>>> import numpy as np
>>> np.set_printoptions(suppress=True, linewidth=160)
>>> def rnd(a):
...     return np.round(a, 2) + 0
... 
>>> mat = np.loadtxt("out13.csv", delimiter=",")
>>> mat
array([[-1.5 , -0.3 ,  0.1 ,  0.6 , -0.3 , -0.6 ,  0.  ,  2.9 , -1.3 ],
       [-1.  ,  1.9 , -0.1 , -0.4 , -0.3 , -0.6 ,  0.4 ,  0.4 ,  0.7 ],
       [ 1.1 ,  0.6 ,  1.8 ,  0.2 ,  1.1 ,  0.4 ,  1.4 ,  1.4 ,  0.1 ],
       [-0.78,  1.05,  0.13, -0.36, -0.28,  2.38,  1.18,  1.76, -0.83],
       [ 0.4 ,  0.3 , -1.5 ,  0.  ,  0.3 , -1.7 ,  1.  ,  1.2 , -0.1 ],
       [-1.2 , -1.6 ,  0.  ,  1.  , -0.4 , -0.9 ,  0.  ,  0.4 ,  0.2 ],
       [-0.7 ,  1.  ,  0.1 , -0.3 , -0.2 ,  2.4 ,  1.4 ,  1.6 , -1.  ],
       [-0.1 ,  1.5 , -1.8 , -0.2 , -1.1 ,  0.2 ,  0.6 , -0.5 ,  0.4 ],
       [ 1.2 , -1.1 ,  0.3 , -1.7 ,  1.2 ,  1.  , -1.1 ,  0.7 ,  0.7 ]])
>>> Uu, sigma, vt = np.linalg.svd(mat)
>>> rnd(sigma)
array([5.66, 4.33, 4.02, 3.  , 2.49, 1.81, 1.14, 0.51, 0.02])
>>> print(np.argmax(sigma[:-1] / (sigma[1:] + 1e-6)) + 1)
8
>>> other = Uu[:, :8] @ np.diag(sigma[:8]) @ vt[:8]
>>> np.linalg.matrix_rank(mat, rtol=0.05)
np.int64(8)
>>> print(rnd(np.linalg.norm(mat - other, 2)), rnd(sigma[8]))
0.02 0.02
>>> rnd(np.linalg.norm(mat - other) / np.linalg.norm(mat))
np.float64(0.0)
>>> rng = np.random.default_rng(215)
>>> lab = rng.permutation(9)
>>> lab
array([7, 8, 0, 5, 1, 2, 4, 6, 3])
>>> other = mat[lab][:, lab]
>>> np.allclose(other, mat)
False
>>> print(rnd(np.linalg.det(other)), rnd(np.linalg.det(mat[lab])))
13.45 13.45
>>> f = np.array([-2, -3])
>>> rnd(np.convolve(mat[7], f))
array([ 0.2, -2.7, -0.9,  5.8,  2.8,  2.9, -1.8, -0.8,  0.7, -1.2])
>>> M = np.loadtxt("run9.csv", delimiter=",")
>>> print(M)
[[ 1.85  0.1   1.08 -0.72 -1.97]
 [-2.12 -0.7  -0.43  1.96  0.07]
 [-0.32  0.29  2.76  1.08 -0.21]
 [-1.18  2.03  0.08  1.87  0.14]
 [ 1.37 -1.84 -1.07  1.58 -0.28]
 [ 0.97 -0.94  1.17  0.62  2.33]
 [ 0.71 -1.7   1.85 -1.46  0.18]
 [-1.21 -2.11  0.36 -1.31  1.11]
 [ 0.61 -0.45 -0.49  2.77  0.72]
 [-2.4  -0.09 -0.25  0.77  1.61]
 [ 0.29 -0.49  1.56 -2.49 -0.22]
 [ 1.7  -1.34 -0.24 -1.97 -0.62]
 [ 2.19 -0.11 -1.38  0.26 -1.49]
 [-1.35 -0.35  2.42 -1.08 -0.15]
 [ 1.55  2.48  0.64  0.15  0.13]
 [-0.97  1.07 -2.62 -0.14 -0.16]
 [-1.27  0.42 -1.3  -0.14 -2.35]
 [ 1.93  1.81  1.16  0.71 -0.42]
 [-2.    0.48  0.79 -1.5   1.38]
 [-1.4  -1.7  -1.21  0.19 -1.63]
 [ 0.16  1.95  0.01  0.77 -2.14]
 [-1.17  0.65  0.09 -1.33  2.33]
 [-0.69  0.19 -1.58  1.25 -2.11]
 [-1.96 -0.59 -0.89 -1.47 -1.36]
 [-2.66  1.01 -0.76 -0.41  0.36]]
>>> Xc = M - M.mean(axis=0)
>>> vecs = np.linalg.svd(Xc)[2][:4]
>>> other = Xc - Xc @ vecs.T @ vecs
>>> rnd((Xc @ vecs.T).std(axis=0))
array([1.59, 1.56, 1.33, 1.17])
>>> print(rnd(np.linalg.norm(other) / np.linalg.norm(Xc)))
0.3
>>> rnd(np.diag(vecs.T @ vecs))
array([0.88, 0.92, 0.6 , 0.86, 0.73])
>>> vec = np.array([2, 1, 2, 2, 0])
>>> h1 = np.maximum(M @ vec, 0)
>>> rnd(M.T @ h1)
array([ 46.8 ,  40.77,  39.75,  42.48, -10.12])
>>> np.flatnonzero(h1 > 1e-9)
array([ 0,  2,  3,  4,  5,  6,  8, 12, 14, 17, 20])
>>> P = M @ np.linalg.solve(M.T @ M, M.T)
>>> rnd(P @ M[:, 0])
array([ 1.85, -2.12, -0.32, -1.18,  1.37,  0.97,  0.71, -1.21,  0.61, -2.4 ,  0.29,  1.7 ,  2.19, -1.35,  1.55, -0.97, -1.27,  1.93, -2.  , -1.4 ,  0.16,
       -1.17, -0.69, -1.96, -2.66])
>>> rnd(np.linalg.eigvalsh(P))
array([0., 0., 0., 0., 0., 0., 0., 0., 0., 0., 0., 0., 0., 0., 0., 0., 0., 0., 0., 0., 1., 1., 1., 1., 1.])
>>> A = np.load("w.npy")
>>> A
array([[-5,  8,  4,  3,  7, -5,  8],
       [ 8, -5,  8,  4,  3,  7, -5],
       [ 4,  8, -5,  8,  4,  3,  7],
       [ 3,  4,  8, -5,  8,  4,  3],
       [ 7,  3,  4,  8, -5,  8,  4],
       [-5,  7,  3,  4,  8, -5,  8],
       [ 8, -5,  7,  3,  4,  8, -5]])
>>> # equal to its transpose
>>> lab = M[:, 2] > np.median(M[:, 2])
>>> f = M[lab].mean(axis=0) - M[~lab].mean(axis=0)
>>> (((M - M.mean(axis=0)) @ f > 0) == lab).mean()
np.float64(0.92)
>>> lab.astype(int)
array([1, 0, 1, 1, 0, 1, 1, 1, 0, 0, 1, 0, 0, 1, 1, 0, 0, 1, 1, 0, 0, 1, 0, 0, 0])
>>> print(rnd(f))
[ 0.58  0.36  2.1  -0.87  1.11]
>>> np.argsort(-np.abs(f).round(6), kind="stable")
array([2, 4, 3, 0, 1])
>>> vals, vecs = np.linalg.eigh(A)
>>> vec = np.array([-2, 0, 2, -2, 1, 0, 1])
>>> print((np.sign(vecs[:, -1].round(6)) == np.sign(vecs[0, -1].round(6))).astype(int))
[1 1 1 1 1 1 1]
>>> rnd(vec @ A @ vec / (vec @ vec)), rnd(vals[0]), rnd(vals[-1])
(np.float64(-13.86), np.float64(-27.25), np.float64(23.74))
>>> vec @ A @ vec
np.int64(-194)
>>> Uu, sigma = np.linalg.svd(A)
Traceback (most recent call last):
  File "<python-input-49>", line 1, in <module>
    Uu, sigma = np.linalg.svd(A)
    ^^^^^^^^^
ValueError: too many values to unpack (expected 2)
>>> Uu, sigma, vt = np.linalg.svd(A, full_matrices=False)
>>> rnd(sigma)
array([27.25, 23.74, 16.43,  7.97,  7.53,  0.78,  0.34])
>>> rnd(np.cumsum(sigma ** 2) / np.sum(sigma ** 2))
array([0.44, 0.77, 0.93, 0.97, 1.  , 1.  , 1.  ])
>>> (sigma > 1e-8).sum()
np.int64(7)
>>> rnd(Uu.T @ Uu)
array([[1., 0., 0., 0., 0., 0., 0.],
       [0., 1., 0., 0., 0., 0., 0.],
       [0., 0., 1., 0., 0., 0., 0.],
       [0., 0., 0., 1., 0., 0., 0.],
       [0., 0., 0., 0., 1., 0., 0.],
       [0., 0., 0., 0., 0., 1., 0.],
       [0., 0., 0., 0., 0., 0., 1.]])
>>> J = np.load("layer4.npy")
>>> J
array([[1, 0, 0, 0],
       [3, 1, 0, 0],
       [3, 2, 1, 0],
       [1, 1, 3, 1]])
>>> P = np.triu(np.array([[1, 1, 1, 1], [2, 2, 2, 2], [3, 1, 2, 2], [2, 0, 3, 0]]), 1) + np.eye(4)
>>> other = P @ J @ np.linalg.inv(P)
>>> P @ J - J @ P
array([[ 7.,  3.,  3.,  0.],
       [ 8.,  3.,  3., -3.],
       [ 2., -1., -1., -7.],
       [ 0., -1., -3., -9.]])
>>> rnd(np.poly(other))
array([ 1., -4.,  6., -4.,  1.])
>>> np.linalg.matrix_rank(other)
np.int64(4)
>>> np.trace(other), np.trace(J)
(np.float64(4.0), np.int64(4))
>>> print(other)
[[  8.  -4.   4.  -7.]
 [ 11.  -4.   5. -11.]
 [  5.  -1.   4.  -9.]
 [  1.   0.   2.  -4.]]
>>> feats = np.load("a.npy")
>>> feats
array([[0, 0, 0, 0, 0, 0, 0, 1, 0],
       [0, 0, 0, 0, 1, 0, 0, 0, 0],
       [0, 0, 0, 0, 0, 0, 0, 0, 1],
       [1, 0, 0, 0, 0, 0, 0, 0, 0],
       [0, 0, 1, 0, 0, 0, 0, 0, 0],
       [0, 0, 0, 1, 0, 0, 0, 0, 0],
       [0, 0, 0, 0, 0, 1, 0, 0, 0],
       [0, 0, 0, 0, 0, 0, 1, 0, 0],
       [0, 1, 0, 0, 0, 0, 0, 0, 0]])
>>> # row-stochastic, so 1 is an eigenvalue
>>> (np.linalg.matrix_power((feats != 0) + (feats.T != 0) + np.eye(9), 9) > 0).astype(int)
array([[1, 0, 0, 1, 0, 1, 1, 1, 0],
       [0, 1, 1, 0, 1, 0, 0, 0, 1],
       [0, 1, 1, 0, 1, 0, 0, 0, 1],
       [1, 0, 0, 1, 0, 1, 1, 1, 0],
       [0, 1, 1, 0, 1, 0, 0, 0, 1],
       [1, 0, 0, 1, 0, 1, 1, 1, 0],
       [1, 0, 0, 1, 0, 1, 1, 1, 0],
       [1, 0, 0, 1, 0, 1, 1, 1, 0],
       [0, 1, 1, 0, 1, 0, 0, 0, 1]])
>>> feats @ feats
array([[0, 0, 0, 0, 0, 0, 1, 0, 0],
       [0, 0, 1, 0, 0, 0, 0, 0, 0],
       [0, 1, 0, 0, 0, 0, 0, 0, 0],
       [0, 0, 0, 0, 0, 0, 0, 1, 0],
       [0, 0, 0, 0, 0, 0, 0, 0, 1],
       [1, 0, 0, 0, 0, 0, 0, 0, 0],
       [0, 0, 0, 1, 0, 0, 0, 0, 0],
       [0, 0, 0, 0, 0, 1, 0, 0, 0],
       [0, 0, 0, 0, 1, 0, 0, 0, 0]])
>>> m1 = np.loadtxt("case0.csv", delimiter=",")
>>> print(m1)
[[  0.   0.   0.  40. -15. -10.]
 [  0.   0.   0.  10.  35.  35.]
 [  0.   0.   0.  15. -45.  15.]
 [ 24.  -9.  -6.   8.  -3.  -2.]
 [  6.  21.  21.   2.   7.   7.]
 [  9. -27.   9.   3.  -9.   3.]]
>>> vec = np.array([2, 0, 0, -1, 2, 0])
>>> m1 @ np.eye(6)[4]
array([-15.,  35., -45.,  -3.,   7.,  -9.])
>>> np.einsum("ij,j->i", m1, vec)
array([ -70.,   60., -105.,   34.,   24.,   -3.])
>>> arr = np.maximum(np.array([[3],
...     [-3],
...     [2],
...     [3],
...     [-3],
...     [-2],
...     [1],
...     [2],
...     [3],
...     [1],
...     [0],
...     [-2],
...     [-1],
...     [3],
...     [0],
...     [3],
...     [2],
...     [-3],
...     [-2],
...     [0],
...     [-3],
...     [-1],
...     [3],
...     [-3],
...     [-3],
...     [2],
...     [1]]) @ np.array([[-2, 1, 0]]) + np.array([1, 4, 5]), 0)
>>> arr
array([[0, 7, 5],
       [7, 1, 5],
       [0, 6, 5],
       [0, 7, 5],
       [7, 1, 5],
       [5, 2, 5],
       [0, 5, 5],
       [0, 6, 5],
       [0, 7, 5],
       [0, 5, 5],
       [1, 4, 5],
       [5, 2, 5],
       [3, 3, 5],
       [0, 7, 5],
       [1, 4, 5],
       [0, 7, 5],
       [0, 6, 5],
       [7, 1, 5],
       [5, 2, 5],
       [1, 4, 5],
       [7, 1, 5],
       [3, 3, 5],
       [0, 7, 5],
       [7, 1, 5],
       [7, 1, 5],
       [0, 6, 5],
       [0, 5, 5]])
>>> vec = np.array([0, 0, 0])
>>> y = arr @ vec
>>> coef, lr = np.zeros(3), 1 / np.linalg.norm(arr, 2) ** 2
>>> for i in range(30):
...     coef -= lr * arr.T @ (arr @ coef - y)
...     if i % 5 == 0: print(i, round(np.linalg.norm(arr @ coef - y), 2))
... 
0 0.0
5 0.0
10 0.0
15 0.0
20 0.0
25 0.0
>>> print(coef)
[0. 0. 0.]
>>> rnd(np.linalg.cond(arr))
np.float64(15.99)
>>> W0 = np.load("mat.npy")
>>> print(rnd(W0))
[[ 2.39  0.38  0.72  0.52  0.47  0.01 -0.85  0.68]
 [ 0.38  2.72 -0.21 -0.22  0.23  0.03 -0.28  0.49]
 [ 0.72 -0.21  3.47  0.39 -0.06  0.21  0.14 -0.12]
 [ 0.52 -0.22  0.39  1.83 -0.77 -0.49  0.8  -0.67]
 [ 0.47  0.23 -0.06 -0.77  2.45  0.23  0.26 -0.6 ]
 [ 0.01  0.03  0.21 -0.49  0.23  4.43 -0.22  0.66]
 [-0.85 -0.28  0.14  0.8   0.26 -0.22  3.45  0.09]
 [ 0.68  0.49 -0.12 -0.67 -0.6   0.66  0.09  2.24]]
>>> vals, vecs = np.linalg.eigh(W0)
>>> rnd(np.linalg.eigvalsh(W0 @ W0))
array([ 0.,  4.,  4.,  9.,  9., 16., 16., 25.])
>>> rnd(np.linalg.svd(W0, compute_uv=False))
array([5., 4., 4., 3., 3., 2., 2., 0.])
>>> (vals > 1e-8).sum(), (vals < -1e-8).sum()
(np.int64(7), np.int64(0))
>>> np.abs(vecs[:, -1]).round(6).argmax()
np.int64(5)
>>> rnd(vecs.T @ W0 @ vecs)
array([[0., 0., 0., 0., 0., 0., 0., 0.],
       [0., 2., 0., 0., 0., 0., 0., 0.],
       [0., 0., 2., 0., 0., 0., 0., 0.],
       [0., 0., 0., 3., 0., 0., 0., 0.],
       [0., 0., 0., 0., 3., 0., 0., 0.],
       [0., 0., 0., 0., 0., 4., 0., 0.],
       [0., 0., 0., 0., 0., 0., 4., 0.],
       [0., 0., 0., 0., 0., 0., 0., 5.]])
>>> rnd(vecs.T @ vecs)
array([[1., 0., 0., 0., 0., 0., 0., 0.],
       [0., 1., 0., 0., 0., 0., 0., 0.],
       [0., 0., 1., 0., 0., 0., 0., 0.],
       [0., 0., 0., 1., 0., 0., 0., 0.],
       [0., 0., 0., 0., 1., 0., 0., 0.],
       [0., 0., 0., 0., 0., 1., 0., 0.],
       [0., 0., 0., 0., 0., 0., 1., 0.],
       [0., 0., 0., 0., 0., 0., 0., 1.]])
>>> Uu, sigma, vt = np.linalg.svd(W0)
>>> vecs = vt[:(sigma > 1e-8).sum()]
>>> vec = W0[2] + 2 * W0[1] + rng.integers(2) * np.eye(8)[5]
>>> rnd(vec)
array([ 1.47,  5.24,  3.05, -0.04,  0.4 ,  0.27, -0.41,  0.86])
>>> rnd(np.diag(vecs.T @ vecs))
array([0.8 , 1.  , 1.  , 0.68, 0.83, 1.  , 0.91, 0.79])
>>> rnd(np.linalg.norm(vec - vecs.T @ vecs @ vec))
np.float64(0.0)
>>> f = np.array([-1, -1])
>>> np.cross(A[4, :3], A[2, :3])
array([-47,  51,  44])
>>> print(np.polyval(f, A[4]))
[-8 -4 -5 -9  4 -9 -5]
>>> np.correlate(A[4], A[2], "full")
array([ 49,  42,  65, 136,  -6, 146, 128,   8, 185, -16,  24,  64,  16])
>>> vals, vecs = np.linalg.eigh(W0)
>>> vec = np.array([-3, 1, 3, -1, 2, 1, 3, 0])
>>> rnd(vec @ W0 @ vec / (vec @ vec)), rnd(vals[0]), vals[-1]
(np.float64(2.98), np.float64(0.0), np.float64(5.0))
>>> rnd(vec @ W0 @ vec)
np.float64(101.36)
>>> (np.sign(vecs[:, -1].round(6)) == np.sign(vecs[0, -1].round(6))).astype(int)
array([1, 1, 1, 0, 1, 1, 0, 1])
